>>> import numpy as np
>>> import numpy.linalg as la
>>> np.set_printoptions(suppress=True, linewidth=100)
>>> F = np.array([[0.6, -1.0, 1.1, -2.0, 1.0, -2.1, -0.5, 0.0],
...     [0.2, 1.1, -1.2, 1.3, -1.3, 0.7, 1.3, 0.0],
...     [1.8, -0.8, 0.5, 0.1, -0.4, -1.4, -2.2, 1.2],
...     [0.0, 0.9, -0.3, -1.8, 0.6, -0.2, -0.3, 0.4],
...     [2.3, -0.1, 0.0, 0.7, -0.3, -0.8, 0.0, -0.1],
...     [0.8, 0.2, 0.9, -0.2, -0.3, -0.2, 0.2, -0.7],
...     [-0.1, -0.3, -0.9, -0.5, 0.9, 0.2, -0.9, -0.4],
...     [-0.7, 1.1, -1.1, -0.7, -1.3, 0.5, 0.2, -0.9],
...     [1.0, 0.1, -0.7, -1.2, 1.9, 1.4, 0.1, -1.1]])
>>> rng = np.random.default_rng(489520)
>>> F[8] = F[4] + 0.02 * rng.normal(size=8)
>>> print(F.round(2))
[[ 0.6  -1.    1.1  -2.    1.   -2.1  -0.5   0.  ]
 [ 0.2   1.1  -1.2   1.3  -1.3   0.7   1.3   0.  ]
 [ 1.8  -0.8   0.5   0.1  -0.4  -1.4  -2.2   1.2 ]
 [ 0.    0.9  -0.3  -1.8   0.6  -0.2  -0.3   0.4 ]
 [ 2.3  -0.1   0.    0.7  -0.3  -0.8   0.   -0.1 ]
 [ 0.8   0.2   0.9  -0.2  -0.3  -0.2   0.2  -0.7 ]
 [-0.1  -0.3  -0.9  -0.5   0.9   0.2  -0.9  -0.4 ]
 [-0.7   1.1  -1.1  -0.7  -1.3   0.5   0.2  -0.9 ]
 [ 2.29 -0.1  -0.01  0.67 -0.32 -0.77  0.03 -0.11]]
>>> t = np.radians(32)
>>> Rm = np.eye(8)
>>> Rm[7, 7] = Rm[1, 1] = np.cos(t)
>>> Rm[7, 1], Rm[1, 7] = -np.sin(t), np.sin(t)
>>> print(Rm.round(2))
[[ 1.    0.    0.    0.    0.    0.    0.    0.  ]
 [ 0.    0.85  0.    0.    0.    0.    0.    0.53]
 [ 0.    0.    1.    0.    0.    0.    0.    0.  ]
 [ 0.    0.    0.    1.    0.    0.    0.    0.  ]
 [ 0.    0.    0.    0.    1.    0.    0.    0.  ]
 [ 0.    0.    0.    0.    0.    1.    0.    0.  ]
 [ 0.    0.    0.    0.    0.    0.    1.    0.  ]
 [ 0.   -0.53  0.    0.    0.    0.    0.    0.85]]
>>> B = F @ Rm.T
>>> print(np.allclose(F @ F.T, B @ B.T))
True
>>> print(np.round(la.svd(F, compute_uv=False), 2), np.round(la.svd(B, compute_uv=False), 2))
[5.35 4.17 2.46 2.22 1.55 1.3  0.96 0.05] [5.35 4.17 2.46 2.22 1.55 1.3  0.96 0.05]
>>> x0 = np.array([2, 1, 3, 3, 3, -2, 1, 3])
>>> a = np.maximum(F @ x0, 0)
>>> print(np.round(np.maximum(F @ (3 * x0), 0), 2))
[12.6   0.   22.8   0.   21.    4.5   0.    0.   20.26]
>>> hat = F @ la.solve(F.T @ F, F.T)
>>> print(np.round(la.eigvalsh(hat), 2) + 0)
[0. 1. 1. 1. 1. 1. 1. 1. 1.]
>>> print(np.round(np.diag(hat), 2))
[0.99 0.92 0.99 1.   0.46 0.95 0.97 0.98 0.74]
>>> print(round(float(np.trace(hat)), 2))
8.0
